% python3 -q
>>> import numpy as np
>>> np.set_printoptions(suppress=True, linewidth=200)
>>> E = np.load("layer15.npy")
>>> E.round(1)
array([[ 0.9,  0.4, -0.3],
       [ 0.4, -0.2,  0.9],
       [-0.3,  0.9,  0.3]])
>>> vals, vecs = np.linalg.eigh(E)
>>> x0 = np.array([2, 3, 2])
>>> np.round(vecs * np.maximum(vals, 0) @ vecs.T, 1)
array([[ 0.9,  0.2, -0.2],
       [ 0.2,  0.4,  0.5],
       [-0.2,  0.5,  0.6]])
>>> np.round(x0 @ E @ x0 / (x0 @ x0), 1), round(vals[0], 1), vals[-1]
(np.float64(1.0), np.float64(-1.0), np.float64(1.0))
>>> np.round(np.linalg.eigvalsh(E[1:, 1:]), 1)
array([-0.9,  1. ])
>>> np.round(np.linalg.svd(E, compute_uv=False), 1)
array([1., 1., 1.])
>>> np.round(E.T @ E, 1) + 0
array([[1., 0., 0.],
       [0., 1., 0.],
       [0., 0., 1.]])
>>> proj = np.triu(np.array([[2, 0, 1], [-1, 2, -1], [3, -3, -3]]), 1) + np.eye(3)
>>> B = proj @ E @ np.linalg.inv(proj)
>>> np.linalg.matrix_rank(B)
np.int64(3)
>>> round(float(np.linalg.det(B)), 1)
-1.0
>>> O, vecs = np.linalg.qr(E[:, :2])[0], np.linalg.qr(E[:, 2:])[0]
>>> s = np.linalg.svd(O.T @ vecs, compute_uv=False)
>>> round(np.linalg.norm(O @ O.T - vecs @ vecs.T, 2), 1)
np.float64(1.0)
>>> W0 = np.loadtxt("sample3.csv", delimiter=",")
>>> W0
array([[0., 1.],
       [1., 0.]])
>>> np.all(np.linalg.eigvalsh(W0) > 0)
np.False_
>>> try:
...     np.linalg.cholesky(W0)
... except np.linalg.LinAlgError as e:
...     print(e)
... 
Matrix is not positive definite
>>> O, _ = np.linalg.qr(np.array([[0.2, -0.7], [1.7, -1.6], [0.2, -0.2]]))
>>> mat = O @ O.T
>>> print(mat.round(1) + 0)
[[1.  0.  0. ]
 [0.  1.  0.1]
 [0.  0.1 0. ]]
>>> # rows and columns are dependent
>>> B = mat / np.sqrt((mat ** 2).mean(axis=1, keepdims=True))
>>> np.round(mat - mat.mean(axis=1, keepdims=True), 1) + 0
array([[ 0.7, -0.3, -0.3],
       [-0.4,  0.6, -0.3],
       [ 0. ,  0.1,  0. ]])
>>> np.round(np.linalg.norm(B, axis=1), 1)
array([1.7, 1.7, 1.7])
